% ipython --no-banner

In [1]: import numpy as np

In [2]: np.set_printoptions(suppress=True, linewidth=100)

In [3]: def rd(a):
   ...:     return np.round(a, 3) + 0
   ...: 

In [4]: E = np.load("arr.npy")

In [5]: E
Out[5]: 
array([[0, 1, 0, 0],
       [1, 0, 1, 0],
       [0, 1, 0, 0],
       [0, 0, 0, 0]])

In [6]: np.abs(np.diag(np.linalg.qr(E)[1])) > 1e-9
Out[6]: array([ True,  True, False, False])

In [7]: np.linalg.lstsq(E[:-1].T, E[-1])[2]
Out[7]: np.int32(2)

In [8]: left, sig, vt = np.linalg.svd(E)

In [9]: rd(sig)
Out[9]: array([1.414, 1.414, 0.   , 0.   ])

In [10]: np.argmax(sig[:-1] / (sig[1:] + 1e-6)) + 1
Out[10]: np.int64(2)

In [11]: Y = left[:, :2] @ np.diag(sig[:2]) @ vt[:2]

In [12]: Y
Out[12]: 
array([[0., 1., 0., 0.],
       [1., 0., 1., 0.],
       [0., 1., 0., 0.],
       [0., 0., 0., 0.]])

In [13]: rd(np.linalg.norm(E - Y, 2)), sig[2]
Out[13]: (np.float64(0.0), np.float64(0.0))

In [14]: np.linalg.matrix_rank(E, rtol=0.05)
Out[14]: np.int64(2)

In [15]: rd(np.linalg.norm(E - Y) / np.linalg.norm(E))
Out[15]: np.float64(0.0)

In [16]: left, sig, vt = np.linalg.svd(E)

In [17]: vecs = vt[:(sig > 1e-8).sum()]

In [18]: rng = np.random.default_rng(24)

In [19]: x = E[0] + 2 * E[2] + rng.integers(2) * np.eye(4)[3]

In [20]: x
Out[20]: array([0., 3., 0., 0.])

In [21]: np.allclose(vecs.T @ vecs @ x, x)
Out[21]: True

In [22]: ev, vecs = np.linalg.eigh(E)

In [23]: rd(vecs @ np.diag(ev) @ vecs.T)
Out[23]: 
array([[0., 1., 0., 0.],
       [1., 0., 1., 0.],
       [0., 1., 0., 0.],
       [0., 0., 0., 0.]])

In [24]: (ev > 1e-8).sum(), (ev < -1e-8).sum()
Out[24]: (np.int64(1), np.int64(1))

In [25]: np.abs(vecs[:, -1]).round(6).argmax()
Out[25]: np.int64(1)

In [26]: rd(vecs.T @ vecs)
Out[26]: 
array([[1., 0., 0., 0.],
       [0., 1., 0., 0.],
       [0., 0., 1., 0.],
       [0., 0., 0., 1.]])

In [27]: rd(ev)
Out[27]: array([-1.414,  0.   ,  0.   ,  1.414])

In [28]: mat = np.load("dump.npy")

In [29]: mat
Out[29]: 
array([[-1.347, -1.314, -1.504],
       [-2.022, -1.098, -2.071],
       [-0.348,  8.249,  4.277],
       [-1.215,  4.385,  1.477],
       [-0.305,  2.225,  1.307],
       [-2.537,  0.804, -1.635],
       [-1.529,  1.274, -0.392],
       [-2.111, -2.938, -3.08 ],
       [-1.47 ,  1.96 ,  0.01 ],
       [-3.402, -1.325, -3.565],
       [-0.18 ,  4.946,  2.792],
       [-0.698,  7.068,  3.336],
       [-1.726,  1.12 , -0.666]])

In [30]: labels = rng.permutation(3)

In [31]: Y = mat[:, labels] * rng.choice([-1, 1], 3)

In [32]: Y
Out[32]: 
array([[ 1.504, -1.314, -1.347],
       [ 2.071, -1.098, -2.022],
       [-4.277,  8.249, -0.348],
       [-1.477,  4.385, -1.215],
       [-1.307,  2.225, -0.305],
       [ 1.635,  0.804, -2.537],
       [ 0.392,  1.274, -1.529],
       [ 3.08 , -2.938, -2.111],
       [-0.01 ,  1.96 , -1.47 ],
       [ 3.565, -1.325, -3.402],
       [-2.792,  4.946, -0.18 ],
       [-3.336,  7.068, -0.698],
       [ 0.666,  1.12 , -1.726]])

In [33]: left, _, vt = np.linalg.svd(mat.T @ Y)

In [34]: labels
Out[34]: array([2, 1, 0])

In [35]: x = np.array([0, 1, 2])

In [36]: target = mat @ x

In [37]: rd(np.linalg.lstsq(mat, target)[0])
Out[37]: array([0., 1., 2.])

In [38]: rd(np.linalg.solve(mat.T @ mat, mat.T @ target))
Out[38]: array([0., 1., 2.])

In [39]: rd(np.linalg.pinv(mat) @ mat)
Out[39]: 
array([[1., 0., 0.],
       [0., 1., 0.],
       [0., 0., 1.]])

In [40]: target = target + 0.3 * rng.normal(size=13)

In [41]: rd(target)
Out[41]: 
array([-4.378, -5.342, 16.735,  7.518,  4.455, -2.176,  0.152, -9.155,  2.246, -8.256, 10.323,
       14.271, -0.102])

In [42]: coef, *_ = np.linalg.lstsq(mat, target)

In [43]: [round(float(np.linalg.norm(np.linalg.solve(mat.T @ mat + lam * np.eye(3), mat.T @ target))), 2) for lam in (0, 1, 10, 100)]
Out[43]: [2.0, 1.96, 1.87, 1.35]

In [44]: rd(coef)
Out[44]: array([0.742, 1.578, 0.983])

In [45]: coef.round()
Out[45]: array([1., 2., 1.])

In [46]: rd(np.linalg.norm(target - mat @ coef))
Out[46]: np.float64(0.662)

In [47]: Y = np.array([[2, 0], [3, 1]])

In [48]: W2 = np.array([[1, 2], [-2, 2]])

In [49]: K = np.kron(Y, W2)

In [50]: K
Out[50]: 
array([[ 2,  4,  0,  0],
       [-4,  4,  0,  0],
       [ 3,  6,  1,  2],
       [-6,  6, -2,  2]])

In [51]: x = np.array([0, -2, -1, 2])

In [52]: target = K @ x

In [53]: target
Out[53]: array([-8, -8, -9, -6])

In [54]: rd(np.linalg.solve(K.T, K[1]))
Out[54]: array([0., 1., 0., 0.])

In [55]: rd(np.linalg.solve(K, target + K[:, 1]))
Out[55]: array([ 0., -1., -1.,  2.])

In [56]: rd(np.linalg.solve(K, K[:, 3]))
Out[56]: array([0., 0., 0., 1.])

In [57]: (K - K.T) / 2
Out[57]: 
array([[ 0. ,  4. , -1.5,  3. ],
       [-4. ,  0. , -3. , -3. ],
       [ 1.5,  3. ,  0. ,  2. ],
       [-3. ,  3. , -2. ,  0. ]])

In [58]: np.allclose(K @ K.T, K.T @ K)
Out[58]: False

In [59]: rd(np.linalg.det(K))
Out[59]: np.float64(144.0)

In [60]: (K + K.T) / 2
Out[60]: 
array([[ 2. ,  0. ,  1.5, -3. ],
       [ 0. ,  4. ,  3. ,  3. ],
       [ 1.5,  3. ,  1. ,  0. ],
       [-3. ,  3. ,  0. ,  2. ]])

In [61]: np.allclose(K, K.T)
Out[61]: False

In [62]: F = np.load("w.npy")

In [63]: rd(F)
Out[63]: 
array([[ 1.437,  1.631, -3.883],
       [ 1.118,  3.179, -5.886],
       [ 0.831,  1.862, -3.624],
       [ 2.42 ,  3.539, -7.728],
       [ 2.213, -2.744,  1.903],
       [ 2.019, -3.521,  3.263],
       [ 5.388, -0.706, -4.33 ],
       [ 2.323, -2.818,  1.903],
       [ 5.216, -1.073, -3.606],
       [ 2.154, -2.353,  1.376],
       [ 3.493,  2.187, -6.774],
       [ 3.168, -4.925,  4.219],
       [-0.293,  1.271, -1.614],
       [-0.17 , -0.105,  0.327],
       [-2.196,  3.101, -2.456],
       [ 0.643, -5.207,  7.168],
       [ 4.058, -3.33 ,  0.937],
       [ 0.238,  0.777, -1.403],
       [ 5.461, -0.835, -4.208],
       [ 1.043,  0.889, -2.377],
       [ 2.138, -0.936, -0.734],
       [ 0.398,  2.59 , -4.282],
       [ 2.113,  1.061, -3.705],
       [ 4.926, -4.278,  1.491],
       [ 1.148, -0.268, -0.746]])

In [64]: labels = F[:, 2] > np.median(F[:, 2])

In [65]: r0 = F[labels].mean(axis=0) - F[~labels].mean(axis=0)

In [66]: labels.astype(int)
Out[66]: array([0, 0, 0, 0, 1, 1, 0, 1, 0, 1, 0, 1, 0, 1, 0, 1, 1, 1, 0, 0, 1, 0, 0, 1, 1])

In [67]: rd(r0)
Out[67]: array([ 0.039, -3.914,  5.832])

In [68]: (((F - F.mean(axis=0)) @ r0 > 0) == labels).mean()
Out[68]: np.float64(0.96)

In [69]: np.abs(np.diag(np.linalg.qr(F)[1])) > 1e-9
Out[69]: array([ True,  True, False])

In [70]: np.unique(F.round(6), axis=0).shape
Out[70]: (25, 3)

In [71]: D = np.linalg.norm(F[:, None] - F[None], axis=-1)

In [72]: np.unravel_index(D.round(6).argmax(), D.shape)
Out[72]: (np.int64(3), np.int64(15))

In [73]: D[12].round(6).argsort(kind="stable")[:4]
Out[73]: array([12, 17, 19, 24])

In [74]: D.shape
Out[74]: (25, 25)

In [75]: (D + 1e9 * np.eye(25)).round(6).argmin(axis=1)
Out[75]: 
array([ 2, 21,  0, 10,  7,  7, 18,  4, 18,  4,  3,  5, 17, 24, 12, 11, 23, 12,  6, 17, 24,  2,  0,
       16, 20])

In [76]: rd(D[:5, :5])
Out[76]: 
array([[ 0.   ,  2.552,  0.699,  4.404,  7.295],
       [ 2.552,  0.   ,  2.633,  2.284,  9.846],
       [ 0.699,  2.633,  0.   ,  4.71 ,  7.326],
       [ 4.404,  2.284,  4.71 ,  0.   , 11.502],
       [ 7.295,  9.846,  7.326, 11.502,  0.   ]])

In [77]: np.flatnonzero(D[12] < D.mean() / 2)
Out[77]: array([ 0,  2, 12, 13, 14, 17, 19, 24])
